>>> import numpy as np
>>> np.set_printoptions(precision=1, suppress=True, linewidth=160, sign=" ")
>>> def rd(a):
...     return np.round(a, 1) + 0
... 
>>> X = np.loadtxt("arr.csv", delimiter=",")
>>> X
array([[ 13., -11.,   2.,   4., -14.],
       [-10.,   6., -10.,  -6.,  14.],
       [ 10.,  -6.,  10.,   6., -14.],
       [  7.,  -3.,  12.,   6., -12.],
       [  9.,  -5.,  13.,   7., -15.],
       [  9.,  -6.,  10.,   6., -14.]])
>>> U, sig, vt = np.linalg.svd(X)
>>> vecs = vt[:(sig > 1e-8).sum()]
>>> rng = np.random.default_rng(284)
>>> x0 = X[5] + -3 * X[4] + rng.integers(2) * np.eye(5)[3]
>>> x0
array([-18.,   9., -29., -15.,  31.])
>>> np.allclose(vecs.T @ vecs @ x0, x0)
True
>>> rd(vecs.T @ vecs)
array([[ 1. ,  0. ,  0. ,  0. ,  0. ],
       [ 0. ,  0.5,  0.3,  0. ,  0.4],
       [ 0. ,  0.3,  0.8,  0.2, -0.2],
       [ 0. ,  0. ,  0.2,  0.1, -0.2],
       [ 0. ,  0.4, -0.2, -0.2,  0.6]])
>>> K = np.load("w.npy")
>>> K
array([[ 1.,  0.],
       [ 0.,  1.]])
>>> w, vecs = np.linalg.eigh(K)
>>> w
array([ 1.,  1.])
>>> rd(np.linalg.eigvalsh(K @ K))
array([ 1.,  1.])
>>> vecs @ np.diag(w) @ vecs.T
array([[ 1.,  0.],
       [ 0.,  1.]])
>>> w.sum(), np.trace(K)
(np.float64(2.0), np.float64(2.0))
>>> K @ K.T
array([[ 1.,  0.],
       [ 0.,  1.]])
>>> rd(np.linalg.svd(K, compute_uv=False))
array([ 1.,  1.])
>>> K.T @ K
array([[ 1.,  0.],
       [ 0.,  1.]])
>>> K[:, 1] @ K[:, 0]
np.float64(0.0)
>>> other = K + rng.integers(-2, 3, (2, 1)) @ rng.integers(-2, 3, (1, 2))
>>> other
array([[-1.,  2.],
       [ 0.,  1.]])
>>> rd(np.linalg.svd(other - K, compute_uv=False))
array([ 2.8,  0. ])
>>> np.linalg.matrix_rank(other - K, tol=1e-8)
np.int64(1)
>>> np.abs(other - K).sum(axis=1)
array([ 4.,  0.])
>>> r0, v = K[0], K[1]
>>> r0 @ r0
np.float64(1.0)
>>> pr = (r0 @ v) / (r0 @ r0) * r0
>>> pr
array([ 0.,  0.])
>>> feats = np.load("block18.npy")
>>> feats
array([[  8,  10,   4],
       [  7,   9,   3],
       [  7,   9,   3],
       [ -3,  -1,  -7],
       [  9,  11,   5],
       [ -6,  -4, -10]])
>>> U, sig, vt = np.linalg.svd(feats)
>>> np.argmax(sig[:-1] / (sig[1:] + 1e-6)) + 1
np.int64(2)
>>> other = U[:, :2] @ np.diag(sig[:2]) @ vt[:2]
>>> np.linalg.matrix_rank(feats, rtol=0.05)
np.int64(2)
>>> np.linalg.matrix_rank(other)
np.int64(2)
>>> rd(other)
array([[  8.,  10.,   4.],
       [  7.,   9.,   3.],
       [  7.,   9.,   3.],
       [ -3.,  -1.,  -7.],
       [  9.,  11.,   5.],
       [ -6.,  -4., -10.]])
>>> rd(np.abs(feats - other).max())
np.float64(0.0)
>>> np.count_nonzero(feats)
np.int64(18)
>>> feats.shape
(6, 3)
>>> np.unravel_index(np.abs(feats).argmax(), feats.shape)
(np.int64(4), np.int64(1))
>>> rd(feats.mean(axis=0))
array([ 3.7,  5.7, -0.3])
>>> np.diff(feats, axis=0)
array([[ -1,  -1,  -1],
       [  0,   0,   0],
       [-10, -10, -10],
       [ 12,  12,  12],
       [-15, -15, -15]])
>>> E = np.loadtxt("m.csv", delimiter=",")
>>> E
array([[ 0.,  4., -4.,  1., -1., -3.],
       [-4.,  0.,  0.,  2., -2., -2.],
       [ 4.,  0.,  0.,  2.,  2.,  4.],
       [-1., -2., -2.,  0.,  2., -3.],
       [ 1.,  2., -2., -2.,  0.,  0.],
       [ 3.,  2., -4.,  3.,  0.,  0.]])
>>> # antisymmetric, zero diagonal
>>> other = np.linalg.inv(E)
>>> rd(np.linalg.det(E) * other)
array([[   0., -448., -320., -128., -384.,  256.],
       [ 448.,    0.,  288.,  -64.,  -64., -384.],
       [ 320., -288.,    0., -128., -512., -256.],
       [ 128.,   64.,  128.,    0., -256.,    0.],
       [ 384.,   64.,  512.,  256.,    0., -512.],
       [-256.,  384.,  256.,    0.,  512.,    0.]])
>>> E @ other
array([[ 1.,  0.,  0.,  0.,  0.,  0.],
       [ 0.,  1.,  0.,  0.,  0.,  0.],
       [ 0.,  0.,  1.,  0.,  0.,  0.],
       [ 0.,  0.,  0.,  1.,  0.,  0.],
       [ 0.,  0.,  0.,  0.,  1.,  0.],
       [ 0.,  0.,  0.,  0.,  0.,  1.]])
>>> (np.abs(other) > 1e-9).astype(int)
array([[ 0,  1,  1,  1,  1,  1],
       [ 1,  0,  1,  1,  1,  1],
       [ 1,  1,  0,  1,  1,  1],
       [ 1,  1,  1,  0,  1,  0],
       [ 1,  1,  1,  1,  0,  1],
       [ 1,  1,  1,  0,  1,  0]])
>>> rd(np.linalg.inv(other))
array([[ 0.,  4., -4.,  1., -1., -3.],
       [-4.,  0.,  0.,  2., -2., -2.],
       [ 4.,  0.,  0.,  2.,  2.,  4.],
       [-1., -2., -2.,  0.,  2., -3.],
       [ 1.,  2., -2., -2.,  0.,  0.],
       [ 3.,  2., -4.,  3.,  0.,  0.]])
>>> x0 = np.array([-2, 2, 0, -1, 1, 0])
>>> rd(np.linalg.det(E))
np.float64(1024.0)
>>> rd(np.linalg.eigvals(E).real)
array([ 0.,  0.,  0.,  0.,  0.,  0.])
>>> O = np.linalg.solve(np.eye(6) - E, np.eye(6) + E)
>>> rd(np.linalg.det(O))
np.float64(1.0)
>>> x0 = np.array([1, 1, 1, 2, 2, 0])
>>> target = E @ x0
>>> target
array([ 0., -4., 12., -1., -3.,  7.])
>>> rd(np.linalg.solve(E, 2 * target))
array([ 2.,  2.,  2.,  4.,  4.,  0.])
>>> rd(np.linalg.solve(E, target + E[:, 4]))
array([ 1.,  1.,  1.,  2.,  3.,  0.])
>>> rd(np.linalg.solve(E.T, E[4]))
array([ 0.,  0.,  0.,  0.,  1.,  0.])
>>> rd(np.linalg.solve(E, target))
array([ 1.,  1.,  1.,  2.,  2.,  0.])
>>> U, sig, vt = np.linalg.svd(E, full_matrices=False)
>>> rd(np.cumsum(sig ** 2) / np.sum(sig ** 2))
array([ 0.4,  0.8,  0.9,  1. ,  1. ,  1. ])
>>> rd(U.T @ U)
array([[ 1.,  0.,  0.,  0.,  0.,  0.],
       [ 0.,  1.,  0.,  0.,  0.,  0.],
       [ 0.,  0.,  1.,  0.,  0.,  0.],
       [ 0.,  0.,  0.,  1.,  0.,  0.],
       [ 0.,  0.,  0.,  0.,  1.,  0.],
       [ 0.,  0.,  0.,  0.,  0.,  1.]])
>>> (sig > 1e-8).sum()
np.int64(6)
>>> U.shape, sig.shape, vt.shape
((6, 6), (6,), (6, 6))
>>> rd(sig / sig[0])
array([ 1. ,  1. ,  0.5,  0.5,  0.1,  0.1])
>>> rd(np.abs(np.linalg.eigvals(E)).max())
np.float64(8.5)
>>> np.trace(E)
np.float64(0.0)
>>> rd(np.sort(np.abs(np.linalg.eigvals(E))))
array([ 0.9,  0.9,  4.3,  4.3,  8.5,  8.5])
>>> rd(np.linalg.det(E))
np.float64(1024.0)
>>> rd(np.linalg.matrix_power(E, 4))
array([[ 3067.,   766.,  -834.,   672.,   940.,  2044.],
       [  766.,  1596., -1932.,   660.,  -248.,  -624.],
       [ -834., -1932.,  2788.,  -954.,   198.,  1212.],
       [  672.,   660.,  -954.,   715.,    24.,   -12.],
       [  940.,  -248.,   198.,    24.,   511.,   884.],
       [ 2044.,  -624.,  1212.,   -12.,   884.,  2615.]])
>>> np.allclose(E @ E.T, E.T @ E)
True
>>> m1 = np.load("sample1.npy")
>>> m1
array([[ 1, -1,  1, -1, -1,  1, -1,  1],
       [ 1,  1, -1, -1, -1, -1,  1,  1],
       [ 1,  1,  1,  1, -1, -1, -1, -1],
       [ 1,  1, -1, -1,  1,  1, -1, -1],
       [ 1, -1,  1, -1,  1, -1,  1, -1]])
>>> W = np.array([[0, -1, -4],
...     [4, 7, 8],
...     [-5, -9, -2],
...     [9, -2, -1],
...     [0, -3, 9],
...     [-2, 3, -4],
...     [1, -3, 6],
...     [-9, 2, -3]])
>>> c = np.array([1, -1, 3])
>>> H = np.maximum(m1 @ W + c, 0)
>>> H
array([[  0,   0,   0],
       [  0,  15,   8],
       [ 19,   0,   0],
       [  7,  17,  12],
       [  0,   0,  12]])
>>> np.linalg.matrix_rank(H)
np.int64(3)
>>> (H > 0).astype(int)
array([[ 0,  0,  0],
       [ 0,  1,  1],
       [ 1,  0,  0],
       [ 1,  1,  1],
       [ 0,  0,  1]])
>>> W2 = np.array([[0, -3], [1, -2], [5, 4]])
>>> H @ W2
array([[  0,   0],
       [ 55,   2],
       [  0, -57],
       [ 77,  -7],
       [ 60,  48]])
>>> x0 = np.array([3, 2, 3])
>>> target = H @ x0
>>> target
array([  0,  54,  57,  91,  36])
>>> rd(np.linalg.lstsq(H, target)[0])
array([ 3.,  2.,  3.])
>>> target = target + 0.3 * rng.normal(size=5)
>>> rd(target)
array([  0.2,  54.4,  57.1,  91.1,  36.2])
>>> c, *_ = np.linalg.lstsq(H, target)
>>> rd(H.T @ (target - H @ c))
array([ 0.,  0.,  0.])
>>> c.round()
array([ 3.,  2.,  3.])
>>> rd(c)
array([ 3.,  2.,  3.])
